In [1]: import numpy as np

In [2]: np.set_printoptions(precision=2, suppress=True, linewidth=120)

In [3]: tidy = lambda a: np.round(a, 2) + 0

In [4]: J = np.load("block11.npy")

In [5]: J
Out[5]: 
array([[2.3, 5. , 5. , 2. , 3. , 2. , 4. , 4. , 5. ],
       [4. , 2.3, 2. , 5. , 0. , 3. , 2. , 3. , 5. ],
       [0. , 3. , 3.3, 4. , 5. , 3. , 2. , 0. , 3. ],
       [0. , 4. , 2. , 5.3, 2. , 0. , 0. , 1. , 2. ],
       [2. , 3. , 1. , 1. , 1.3, 5. , 4. , 1. , 4. ],
       [1. , 3. , 1. , 0. , 0. , 1.3, 3. , 3. , 5. ],
       [4. , 0. , 1. , 0. , 3. , 3. , 0.3, 5. , 0. ],
       [3. , 3. , 5. , 2. , 5. , 3. , 0. , 5.3, 3. ],
       [2. , 5. , 5. , 2. , 3. , 2. , 4. , 4. , 5.3]])

In [6]: x0 = np.array([-4, 3, -7, 5, 4, 7, 6, -1, 0])

In [7]: tidy(np.einsum("ij,j->i", J, x0))
Out[7]: array([26.8, 31.9, 58.9, 31.5, 62.2, 22.1,  6.8,  7.7, 28. ])

In [8]: np.sign((J @ x0).round(6))
Out[8]: array([1., 1., 1., 1., 1., 1., 1., 1., 1.])

In [9]: tidy(J * x0)
Out[9]: 
array([[ -9.2,  15. , -35. ,  10. ,  12. ,  14. ,  24. ,  -4. ,   0. ],
       [-16. ,   6.9, -14. ,  25. ,   0. ,  21. ,  12. ,  -3. ,   0. ],
       [  0. ,   9. , -23.1,  20. ,  20. ,  21. ,  12. ,   0. ,   0. ],
       [  0. ,  12. , -14. ,  26.5,   8. ,   0. ,   0. ,  -1. ,   0. ],
       [ -8. ,   9. ,  -7. ,   5. ,   5.2,  35. ,  24. ,  -1. ,   0. ],
       [ -4. ,   9. ,  -7. ,   0. ,   0. ,   9.1,  18. ,  -3. ,   0. ],
       [-16. ,   0. ,  -7. ,   0. ,  12. ,  21. ,   1.8,  -5. ,   0. ],
       [-12. ,   9. , -35. ,  10. ,  20. ,  21. ,   0. ,  -5.3,   0. ],
       [ -8. ,  15. , -35. ,  10. ,  12. ,  14. ,  24. ,  -4. ,   0. ]])

In [10]: (J @ x0).argmax()
Out[10]: np.int64(4)

In [11]: def softmax(z):
    ...:     e = np.exp(z - z.max(axis=-1, keepdims=True))
    ...:     return e / e.sum(axis=-1, keepdims=True)
    ...: 

In [12]: tidy(softmax(10 * J[0]))
Out[12]: array([0.  , 0.33, 0.33, 0.  , 0.  , 0.  , 0.  , 0.  , 0.33])

In [13]: att = J @ J.T / np.sqrt(9)

In [14]: tidy(softmax(att)[0] @ J)
Out[14]: array([2.13, 5.  , 5.  , 2.  , 3.  , 2.  , 4.  , 4.  , 5.17])

In [15]: rng = np.random.default_rng(456354)

In [16]: z = rng.permutation(9)

In [17]: z
Out[17]: array([4, 8, 7, 2, 6, 0, 3, 5, 1])

In [18]: A2 = J[z][:, z]

In [19]: np.diag(A2)
Out[19]: array([1.3, 5.3, 5.3, 3.3, 0.3, 2.3, 5.3, 1.3, 2.3])

In [20]: np.trace(A2)
Out[20]: np.float64(26.7)

In [21]: W1 = np.array([[1, 3, 3],
    ...:     [0, 3, 0],
    ...:     [3, 1, 1],
    ...:     [0, 0, 1],
    ...:     [2, 0, 3],
    ...:     [0, 3, 0],
    ...:     [2, 2, 3],
    ...:     [1, 0, 2],
    ...:     [1, 0, 3]])

In [22]: b = np.array([1, 1, 1])

In [23]: act = np.maximum(J @ W1 + b, 0)

In [24]: (act > 0).astype(int)
Out[24]: 
array([[1, 1, 1],
       [1, 1, 1],
       [1, 1, 1],
       [1, 1, 1],
       [1, 1, 1],
       [1, 1, 1],
       [1, 1, 1],
       [1, 1, 1],
       [1, 1, 1]])

In [25]: basis = np.array([[2, 0], [1, 0], [2, 0]])

In [26]: tidy(act @ basis)
Out[26]: 
array([[242.3,   0. ],
       [174.9,   0. ],
       [158.7,   0. ],
       [ 87.6,   0. ],
       [161. ,   0. ],
       [131.9,   0. ],
       [130.6,   0. ],
       [210.8,   0. ],
       [241.4,   0. ]])

In [27]: (act @ basis).round(6).argmax(axis=1)
Out[27]: array([0, 0, 0, 0, 0, 0, 0, 0, 0])

In [28]: A2 = np.array([[5, -1, 2, 2, -3, -2, -5, 1, -3],
    ...:     [3, -4, -3, 0, 1, 3, 1, -2, -4],
    ...:     [5, 2, -1, -1, 3, 2, 3, -4, -2],
    ...:     [-3, -5, 4, 3, 3, 3, 3, -2, -4],
    ...:     [-2, 5, 1, -2, -2, 2, -3, -1, 3],
    ...:     [-1, -2, -3, 1, 4, 4, -3, 5, 2],
    ...:     [0, -1, 5, 4, 0, -5, 3, 0, -5],
    ...:     [0, 0, 5, 3, -5, 2, -3, -1, -1],
    ...:     [-3, 4, -1, -2, -4, 4, -2, 3, -1]])

In [29]: F = np.triu(A2)

In [30]: F
Out[30]: 
array([[ 5, -1,  2,  2, -3, -2, -5,  1, -3],
       [ 0, -4, -3,  0,  1,  3,  1, -2, -4],
       [ 0,  0, -1, -1,  3,  2,  3, -4, -2],
       [ 0,  0,  0,  3,  3,  3,  3, -2, -4],
       [ 0,  0,  0,  0, -2,  2, -3, -1,  3],
       [ 0,  0,  0,  0,  0,  4, -3,  5,  2],
       [ 0,  0,  0,  0,  0,  0,  3,  0, -5],
       [ 0,  0,  0,  0,  0,  0,  0, -1, -1],
       [ 0,  0,  0,  0,  0,  0,  0,  0, -1]])

In [31]: z = rng.permutation(9)

In [32]: z
Out[32]: array([6, 5, 0, 2, 8, 3, 4, 7, 1])

In [33]: A2 = F[z][:, z]

In [34]: np.diag(A2)
Out[34]: array([ 3,  4,  5, -1, -1,  3, -2, -1, -4])

In [35]: A2
Out[35]: 
array([[ 3,  0,  0,  0, -5,  0,  0,  0,  0],
       [-3,  4,  0,  0,  2,  0,  0,  5,  0],
       [-5, -2,  5,  2, -3,  2, -3,  1, -1],
       [ 3,  2,  0, -1, -2, -1,  3, -4,  0],
       [ 0,  0,  0,  0, -1,  0,  0,  0,  0],
       [ 3,  3,  0,  0, -4,  3,  3, -2,  0],
       [-3,  2,  0,  0,  3,  0, -2, -1,  0],
       [ 0,  0,  0,  0, -1,  0,  0, -1,  0],
       [ 1,  3,  0, -3, -4,  0,  1, -2, -4]])

In [36]: np.allclose(A2, F)
Out[36]: False

In [37]: x0 = np.array([-1, 0, -3, -2, 1, -5, 0, -3, 1])

In [38]: h1 = np.maximum(A2 @ x0, 0)

In [39]: A2.T @ h1
Out[39]: array([ 18,  55,   0, -23, -15, -14,  27, -73, -12])

In [40]: tidy(np.tanh(A2 @ x0))
Out[40]: array([-1.  , -1.  , -1.  ,  1.  , -0.76, -1.  ,  1.  ,  0.96,  1.  ])

In [41]: np.maximum(A2 @ x0, 0) - np.maximum(-A2 @ x0, 0)
Out[41]: array([ -8, -10, -31,  14,  -1, -16,   9,   2,   3])

In [42]: np.maximum(A2 @ (3 * x0), 0)
Out[42]: array([ 0,  0,  0, 42,  0,  0, 27,  6,  9])

In [43]: A2 = F / np.sqrt((F ** 2).mean(axis=1, keepdims=True))

In [44]: tidy(np.linalg.norm(A2, axis=1))
Out[44]: array([3., 3., 3., 3., 3., 3., 3., 3., 3.])

In [45]: A2[8]
Out[45]: array([ 0.,  0.,  0.,  0.,  0.,  0.,  0.,  0., -3.])

In [46]: np.linalg.matrix_rank(F - F.mean(axis=1, keepdims=True))
Out[46]: np.int64(8)

In [47]: x0 = np.array([0, 1, 0, -1, 1, -1, 0, 1, 2])

In [48]: h1 = np.maximum(F @ x0, 0)

In [49]: np.maximum(F @ x0, 0) - np.maximum(-F @ x0, 0)
Out[49]: array([ -9, -16,  -6, -13,   1,   5, -10,  -3,  -2])

In [50]: np.flatnonzero(h1 > 1e-9)
Out[50]: array([4, 5])

In [51]: r0 = np.array([0, 0, 0])

In [52]: np.correlate(F[7], F[3], "full")
Out[52]: array([ 0,  0,  0,  0,  0,  0,  0,  4,  6, -1, -6, -6, -6, -3,  0,  0,  0])

In [53]: np.cross(F[7, :3], F[3, :3])
Out[53]: array([0, 0, 0])

In [54]: r0 = np.array([5, -3, 0])

In [55]: W0 = -3 * np.eye(3) + np.outer(r0, r0)

In [56]: W0
Out[56]: 
array([[ 22., -15.,   0.],
       [-15.,   6.,   0.],
       [  0.,   0.,  -3.]])

In [57]: # 2 blocks once reordered

In [58]: U, sv, vt = np.linalg.svd(W0)

In [59]: tidy(sv)
Out[59]: array([31.,  3.,  3.])

In [60]: np.argmax(sv[:-1] / (sv[1:] + 1e-6)) + 1
Out[60]: np.int64(1)

In [61]: A2 = U[:, :1] @ np.diag(sv[:1]) @ vt[:1]

In [62]: tidy(np.linalg.norm(W0 - A2) / np.linalg.norm(W0))
Out[62]: np.float64(0.14)

In [63]: np.linalg.matrix_rank(W0, rtol=0.05)
Out[63]: np.int64(3)

In [64]: tidy(np.linalg.norm(W0 - A2, 2)), tidy(sv[1])
Out[64]: (np.float64(3.0), np.float64(3.0))

In [65]: tidy(A2)
Out[65]: 
array([[ 22.79, -13.68,   0.  ],
       [-13.68,   8.21,   0.  ],
       [  0.  ,   0.  ,   0.  ]])

In [66]: feats = np.array([[1, 1, 1, 1], [1, 1, 1, 1], [1, 1, 1, 1], [1, 1, 1, 1]])

In [67]: np.sort(np.abs(np.fft.fft(feats[0]))), tidy(np.sort(np.linalg.svd(feats, compute_uv=False)))
Out[67]: (array([0., 0., 0., 4.]), array([0., 0., 0., 4.]))

In [68]: np.fft.fft(feats[0])
Out[68]: array([4.+0.j, 0.+0.j, 0.+0.j, 0.+0.j])

In [69]: (feats @ feats)[0]
Out[69]: array([4, 4, 4, 4])

In [70]: feats @ (-1.0) ** np.arange(4)
Out[70]: array([0., 0., 0., 0.])

In [71]: (feats + feats.T) / 2
Out[71]: 
array([[1., 1., 1., 1.],
       [1., 1., 1., 1.],
       [1., 1., 1., 1.],
       [1., 1., 1., 1.]])

In [72]: feats @ feats
Out[72]: 
array([[4, 4, 4, 4],
       [4, 4, 4, 4],
       [4, 4, 4, 4],
       [4, 4, 4, 4]])

In [73]: np.allclose(feats @ feats.T, feats.T @ feats)
Out[73]: True

In [74]: np.allclose(feats, feats.T)
Out[74]: True

In [75]: feats.inv()
Traceback (most recent call last):
  Cell In[75], line 1
    feats.inv()
AttributeError: 'numpy.ndarray' object has no attribute 'inv'


In [76]: tidy(np.linalg.det(feats))
Out[76]: np.float64(0.0)

In [77]: np.linalg.determinant(feats)
Traceback (most recent call last):
  Cell In[77], line 1
    np.linalg.determinant(feats)
AttributeError: module 'numpy.linalg' has no attribute 'determinant'


In [78]: X = np.load("m.npy")

In [79]: X
Out[79]: 
array([[ 1,  1,  0,  3, -2, -2, -3],
       [ 0,  3, -2,  2,  0, -2,  3],
       [ 3,  0,  0,  2, -1, -1,  2],
       [-1, -1, -3, -2, -2,  1,  0],
       [ 1,  3, -2,  3, -1, -1,  3],
       [ 3, -1, -2, -3,  1,  2, -3],
       [ 3,  0,  1, -1,  0, -2, -1]])

In [80]: U, sv, vt = np.linalg.svd(X, full_matrices=False)

In [81]: tidy(U.T @ U)
Out[81]: 
array([[1., 0., 0., 0., 0., 0., 0.],
       [0., 1., 0., 0., 0., 0., 0.],
       [0., 0., 1., 0., 0., 0., 0.],
       [0., 0., 0., 1., 0., 0., 0.],
       [0., 0., 0., 0., 1., 0., 0.],
       [0., 0., 0., 0., 0., 1., 0.],
       [0., 0., 0., 0., 0., 0., 1.]])

In [82]: tidy(sv)
Out[82]: array([9.38, 6.13, 5.26, 4.25, 2.73, 2.23, 0.54])

In [83]: np.allclose(U * sv @ vt, X)
Out[83]: True

In [84]: tidy(sv / sv[0])
Out[84]: array([1.  , 0.65, 0.56, 0.45, 0.29, 0.24, 0.06])

In [85]: tidy(U.T @ X @ vt.T)
Out[85]: 
array([[9.38, 0.  , 0.  , 0.  , 0.  , 0.  , 0.  ],
       [0.  , 6.13, 0.  , 0.  , 0.  , 0.  , 0.  ],
       [0.  , 0.  , 5.26, 0.  , 0.  , 0.  , 0.  ],
       [0.  , 0.  , 0.  , 4.25, 0.  , 0.  , 0.  ],
       [0.  , 0.  , 0.  , 0.  , 2.73, 0.  , 0.  ],
       [0.  , 0.  , 0.  , 0.  , 0.  , 2.23, 0.  ],
       [0.  , 0.  , 0.  , 0.  , 0.  , 0.  , 0.54]])

In [86]: x0 = np.array([0, -1, 2, -2, -2, 2, -2])

In [87]: np.linalg.norm(X @ x0) <= np.linalg.norm(X, 2) * np.linalg.norm(x0) + 1e-9
Out[87]: np.True_

In [88]: np.einsum("ij,j->i", X, x0)
Out[88]: array([ -1, -21,  -8,   5, -19,  11,   2])

In [89]: (X @ x0).argmax()
Out[89]: np.int64(5)

In [90]: (X * x0).sum(axis=1)
Out[90]: array([ -1, -21,  -8,   5, -19,  11,   2])

In [91]: X @ (2 * x0)
Out[91]: array([ -2, -42, -16,  10, -38,  22,   4])

In [92]: np.sign((X @ x0).round(6))
Out[92]: array([-1, -1, -1,  1, -1,  1,  1])

In [93]: tidy(np.sort(np.abs(np.linalg.eigvals(X))))
Out[93]: array([0.62, 3.84, 3.84, 4.4 , 4.4 , 4.86, 4.86])

In [94]: tidy(np.abs(np.linalg.eigvals(X)).max())
Out[94]: np.float64(4.86)

In [95]: X @ X
Out[95]: 
array([[-19,  -3,  -6,   2,  -8,   3,   3],
       [ -5,   9,  -5,   1,  -4, -12,   8],
       [  3,  -1,   0,   3, -10,  -9, -11],
       [ -7,  -9,  10, -16,  12,   9, -15],
       [ -3,   5,  -8,  -4,  -6, -10,  -1],
       [ -2,   4,   2,   9,   3,   4, -16],
       [ -2,   6,   6,  20,  -7, -10,   0]])

In [96]: tidy(np.linalg.det(X))
Out[96]: np.float64(-4208.0)

In [97]: assert X == X.T
Traceback (most recent call last):
  Cell In[97], line 1
    assert X == X.T
ValueError: The truth value of an array with more than one element is ambiguous. Use a.any() or a.all()


In [98]: np.linalg.determinant(X)
Traceback (most recent call last):
  Cell In[98], line 1
    np.linalg.determinant(X)
AttributeError: module 'numpy.linalg' has no attribute 'determinant'


In [99]: A2 = np.linalg.inv(X)

In [100]: (np.abs(A2) > 1e-9).astype(int)
Out[100]: 
array([[1, 1, 1, 1, 1, 1, 1],
       [1, 1, 1, 1, 1, 1, 1],
       [1, 1, 1, 1, 1, 1, 1],
       [1, 1, 1, 1, 1, 1, 1],
       [1, 1, 1, 1, 1, 1, 1],
       [1, 1, 1, 1, 1, 1, 1],
       [1, 1, 1, 1, 1, 1, 1]])

In [101]: np.allclose(A2, X.T)
Out[101]: False

In [102]: tidy(np.linalg.slogdet(X)[0])
Out[102]: np.float64(-1.0)

In [103]: tidy(np.linalg.det(X) * A2)
Out[103]: 
array([[  144.,   512.,  -384.,   176.,  -624.,  -368.,  -432.],
       [  414.,  1998.,  2315.,   243., -3372.,   257., -1505.],
       [  466.,  2066.,   949.,   365., -1844.,   767., -1135.],
       [ -676.,  -884., -1178.,   518.,  1176.,  -318.,  1502.],
       [  -72., -2360.,  -860.,   964.,  2416.,  -868.,  1268.],
       [  460.,  2220.,   702.,   270., -2344.,  -182.,   198.],
       [  654.,    46.,  -429.,  -165.,  -204.,   345.,  -121.]])

In [104]: tidy(X @ A2)
Out[104]: 
array([[1., 0., 0., 0., 0., 0., 0.],
       [0., 1., 0., 0., 0., 0., 0.],
       [0., 0., 1., 0., 0., 0., 0.],
       [0., 0., 0., 1., 0., 0., 0.],
       [0., 0., 0., 0., 1., 0., 0.],
       [0., 0., 0., 0., 0., 1., 0.],
       [0., 0., 0., 0., 0., 0., 1.]])

In [105]: arr = np.array([[1.0, 0.2, 0.04, 0.01],
     ...:     [0.2, 1.0, 0.2, 0.04],
     ...:     [0.04, 0.2, 1.0, 0.2],
     ...:     [0.01, 0.04, 0.2, 1.0]])

In [106]: w, V = np.linalg.eig(arr)

In [107]: tidy(np.sort(np.linalg.eigvals(np.linalg.inv(arr))))
Out[107]: array([0.73, 0.93, 1.18, 1.41])

In [108]: tidy(np.sort(np.linalg.eigvals(arr.T)))
Out[108]: array([0.71, 0.85, 1.08, 1.36])

In [109]: tidy(np.prod(w))
Out[109]: np.float64(0.88)

In [110]: np.linalg.norm(arr, axis=1).argmax()
Out[110]: np.int64(1)

In [111]: tidy(np.linalg.norm(arr) ** 2 / np.linalg.norm(arr, 2) ** 2)
Out[111]: np.float64(2.29)

In [112]: tidy(arr[3] @ arr[0])
Out[112]: np.float64(0.04)

In [113]: z = rng.permutation(3)

In [114]: z
Out[114]: array([1, 0, 2])

In [115]: A2 = W0[z][:, z]

In [116]: A2
Out[116]: 
array([[  6., -15.,   0.],
       [-15.,  22.,   0.],
       [  0.,   0.,  -3.]])

In [117]: np.diag(A2)
Out[117]: array([ 6., 22., -3.])

In [118]: tidy(np.sort(np.abs(np.linalg.eigvals(A2))))
Out[118]: array([ 3.,  3., 31.])

In [119]: data = np.load("arr.npy")

In [120]: data
Out[120]: 
array([[2, 0, 2, 0, 1, 0, 0],
       [0, 3, 0, 0, 0, 0, 0],
       [2, 0, 1, 0, 2, 0, 3],
       [0, 0, 0, 3, 0, 0, 0],
       [3, 0, 2, 0, 2, 0, 1],
       [0, 0, 0, 3, 0, 3, 0],
       [1, 0, 0, 0, 1, 0, 3]])

In [121]: z = rng.permutation(7)

In [122]: z
Out[122]: array([2, 0, 4, 3, 1, 5, 6])

In [123]: A2 = data[z][:, z]

In [124]: tidy(np.sort(np.abs(np.linalg.eigvals(A2))))
Out[124]: array([0.44, 0.44, 1.66, 3.  , 3.  , 3.  , 6.3 ])

In [125]: A2
Out[125]: 
array([[1, 2, 2, 0, 0, 0, 3],
       [2, 2, 1, 0, 0, 0, 0],
       [2, 3, 2, 0, 0, 0, 1],
       [0, 0, 0, 3, 0, 0, 0],
       [0, 0, 0, 0, 3, 0, 0],
       [0, 0, 0, 3, 0, 3, 0],
       [0, 1, 1, 0, 0, 0, 3]])
